% ipython --no-banner

In [1]: import numpy as np

In [2]: np.set_printoptions(suppress=True, linewidth=100)

In [3]: sig = 20 * 0.7 ** np.arange(10)

In [4]: rng = np.random.default_rng(17)

In [5]: M = rng.normal(size=(49, 10)) * rng.permutation(sig)

In [6]: M.round(4)
Out[6]: 
array([[ 22.0252,   4.738 ,  -0.4358,  -4.2362,  -4.458 ,   0.0215,  -7.9436,  -4.1881,  -0.3656,
         -0.3557],
       [-45.5357,  12.9521,  -1.6358,   6.2509,   1.3896,  -0.544 ,  13.1614,   0.0998,   1.138 ,
          0.7356],
       [ 21.9306,  14.8599,  -0.7323,  -2.0588,   0.8076,  -0.2421, -22.3922,   9.7294,  -3.5824,
        -14.2794],
       [-25.5222,   7.9079,   1.4495,  -0.7913,  -0.9202,   0.2005,  -3.5952,   0.3955,  -1.8776,
          3.0064],
       [  7.8516, -34.0958,  -0.089 ,   0.5476,   1.3206,  -0.9409, -13.0147,  -4.5654,   0.9027,
         -5.8436],
       [-15.2829,  16.0127,  -0.6345,  -3.0207,  -0.2147,   0.229 ,  10.1688,  -4.2225,  -2.5829,
         -0.8403],
       [ 12.8727, -20.7414,  -0.3933,   1.0292,   0.5436,   0.0961,  -2.5175,  -3.8385,  -1.5287,
          7.932 ],
       [-22.3442,  17.192 ,  -1.0613,   9.7601,  -4.0897,   1.8497,  -8.7913,  -0.5552,  -0.108 ,
         -4.4742],
       [ 44.5679,   1.3288,  -1.0662,   2.1733,   1.6763,  -1.323 ,   5.249 ,   0.3311,   1.3512,
          4.8857],
       [ -0.1688,  -5.716 ,   0.7347,   1.0528,  -3.5042,  -0.6282,  -4.7365,  -1.2589,   3.7624,
         -2.5882],
       [  9.5467,  23.1747,   0.4065,   1.4517,   3.0541,   0.2275,   1.8226,   3.3073,   0.6787,
         -4.6673],
       [-23.3178,  -1.5872,   1.1283,  -0.7611,   2.7022,   0.4757,  -3.0272, -12.6456,   0.3659,
         -1.8998],
       [-32.0104,   7.2031,  -0.0205,   1.2607,  -1.4222,   0.2329,  -4.6377,   5.1139,   0.2048,
         -9.6213],
       [  4.2863,   0.947 ,  -0.1642,  -4.5368,   2.4931,  -0.8435,  15.5098,  -3.1691,   0.0535,
         -0.3074],
       [  3.0235,  37.0078,  -0.4022,   6.9563,   1.467 ,  -0.8013,  12.3045,   4.0376,   1.572 ,
         -9.1511],
       [ 10.0562,  -5.6352,  -0.1147,  -0.4419,   0.0957,   1.8337,   3.7087,  -8.8585,   2.0537,
          0.6012],
       [  2.6305, -25.5732,   0.3226,  -1.6772,   2.2486,   0.526 ,   8.1116,  -1.7914,  -3.0131,
          6.6459],
       [  8.407 ,  -4.6287,  -0.4496,  -2.9769,  -4.1472,  -1.3573,  -0.6871,   7.7286,   0.7464,
         11.0088],
       [-20.1965,  17.5935,  -0.3358,   4.9289,   2.8904,   0.0408,   1.3181,   5.8461,  -1.3107,
        -14.8376],
       [ 16.3386,  30.5077,  -1.5304,   0.7047,  -2.7816,  -0.3344,  -9.8002,   4.2014,  -0.898 ,
         -1.3229],
       [-21.6754,  10.2605,  -0.4115,  -1.2719,  -0.1779,  -1.6738,  -0.2043,  -7.7403,  -0.3592,
         -1.5075],
       [ -8.0073,  -2.7976,  -0.5443,   1.7169,  -0.008 ,  -0.5436,  -2.2464,  -3.2512,  -0.21  ,
         -2.1497],
       [-36.0327,  23.0656,  -0.3591,  -2.257 ,   0.7069,  -2.4088,  -3.8988,   1.471 ,  -0.436 ,
          0.4377],
       [ -8.8897,  -5.16  ,  -0.033 ,   0.5094,  -2.5772,   0.3215,   2.9137,  -2.9718,  -0.9438,
          0.8014],
       [ 23.2566,  15.224 ,  -0.6716,  -1.822 ,  -1.3237,   0.4386,  -1.5834,   1.5228,   2.0474,
          1.437 ],
       [  7.8498,   4.647 ,  -0.6319,  -0.5949,  -0.6125,  -0.6222,  14.4955,   2.5353,  -4.4859,
         -5.8645],
       [ -2.7621,  -0.6276,  -0.6993,  -1.2472,  -1.0284,  -0.593 ,   5.7575,  -0.4559,  -1.0071,
         -2.3211],
       [ -0.9401, -15.9957,  -0.4783,   1.895 ,   2.253 ,  -2.7562,  23.7175,  -3.1229,   1.2935,
         -9.4531],
       [ 13.8178,   0.3584,  -0.0646,  -1.0088,  -0.5951,   0.8495,  -7.3961,  -1.2246,  -0.6503,
        -11.2181],
       [  1.8705,  -0.5446,  -0.3883,  -4.5983,  -0.8223,  -0.1881,  -0.1   ,   0.2471,  -1.9761,
          7.0105],
       [ 15.8663,  11.0563,   0.3772,   4.4283,   1.7229,   1.3012,   3.2071,   0.7011,   1.0447,
         -4.8183],
       [ -4.5196,   2.9064,  -0.4746,  -8.2184,  -1.3734,  -0.8565,   8.4306,  -9.1647,  -1.2685,
         10.9124],
       [-47.336 ,  -3.8756,  -0.5225,  -5.7918,   0.0022,  -1.0303, -26.5864,  -2.9662,  -2.2368,
          7.347 ],
       [  0.0813, -15.6437,   0.1565,   6.373 ,  -3.0605,  -1.1757,  -1.1294,   0.1656,   0.2523,
        -10.4365],
       [  1.8056, -16.6314,  -0.6434,   2.9979,  -1.7561,   0.6676,  -3.4533,   0.6836,   0.2163,
          4.2339],
       [ 14.2166, -10.6263,   1.3227,   1.9714,   2.2078,   1.1296,  -4.7405,  -0.3358,   0.127 ,
          1.9226],
       [ 33.8629,  25.9352,   2.7881,   6.173 ,   3.9715,  -0.0742,  -8.1455,   0.1232,  -0.452 ,
         -6.8623],
       [ -4.7127,   6.1628,   0.0463,   3.0616,   1.4756,   0.5102,  12.4989,  -0.4536,   0.1495,
         10.1174],
       [ 19.495 , -20.8358,   0.1132,   5.2418,   1.1737,   1.4403, -14.573 ,   2.2698,  -3.2692,
          5.0806],
       [-23.763 ,  20.2615,  -0.522 ,   0.5393,   0.7391,   0.0249, -14.7145,   3.6639,  -0.762 ,
         17.0593],
       [ -4.5339,   3.6239,  -0.2345,   5.9282,   3.6241,   0.7546,  10.5993,  -4.0392,  -1.498 ,
          9.1766],
       [-16.4522,  -3.7189,  -1.224 ,  -1.1915,   1.0529,  -0.0547, -14.6341,   3.963 ,   0.3264,
        -17.33  ],
       [-21.4891,  -4.6096,  -0.4189,   0.5876,   2.5675,  -0.0791,  -0.7895,   6.5747,   2.6609,
         -2.067 ],
       [ 32.6209, -24.4305,   1.2726,   1.652 ,  -1.9686,  -0.5671,   1.3738,   6.445 ,   1.4511,
          2.0999],
       [ -7.5241,   1.4044,  -0.9722,  -1.3471,  -2.0095,  -0.4167,   4.314 ,  -1.5809,  -2.9345,
          7.3646],
       [ -0.5659,   5.7664,  -0.5859,  -0.9227,  -0.7392,   1.6148, -12.3067,   4.1155,  -0.1843,
          4.6139],
       [-13.0038, -23.7111,   0.7101,  -1.39  ,   1.0298,   0.7663, -17.3731,  -2.5999,  -0.397 ,
          3.6685],
       [ 11.3434,  10.4636,  -0.202 ,   4.4551,   0.0335,  -0.0969,  -4.9668,  -5.5082,  -0.057 ,
          1.7032],
       [  5.2827,  30.2879,   0.2358,   1.2156,  -3.0861,  -0.3031,   0.1719,   2.2202,  -0.3529,
          2.2659]])

In [7]: Xs = (M - M.mean(axis=0)) / M.std(axis=0)

In [8]: np.argwhere(np.abs(Xs) > 2)
Out[8]: 
array([[ 0,  4],
       [ 1,  0],
       [ 2,  6],
       [ 2,  7],
       [ 3,  2],
       [ 4,  1],
       [ 7,  3],
       [ 7,  5],
       [ 8,  0],
       [ 9,  8],
       [11,  7],
       [14,  1],
       [15,  5],
       [18,  9],
       [22,  5],
       [25,  8],
       [27,  5],
       [27,  6],
       [31,  3],
       [32,  0],
       [32,  6],
       [36,  2],
       [39,  9],
       [41,  9]])

In [9]: beta = np.linalg.lstsq(np.delete(Xs, 3, axis=1), Xs[:, 3])[0]

In [10]: beta.round(4)
Out[10]: array([-0.0158,  0.0774,  0.063 ,  0.1212,  0.3295,  0.2   ,  0.2022,  0.2193, -0.2027])

In [11]: np.abs(beta).argmax()
Out[11]: np.int64(4)

In [12]: round(1 - np.var(Xs[:, 3] - np.delete(Xs, 3, axis=1) @ beta), 4)
Out[12]: np.float64(0.2925)
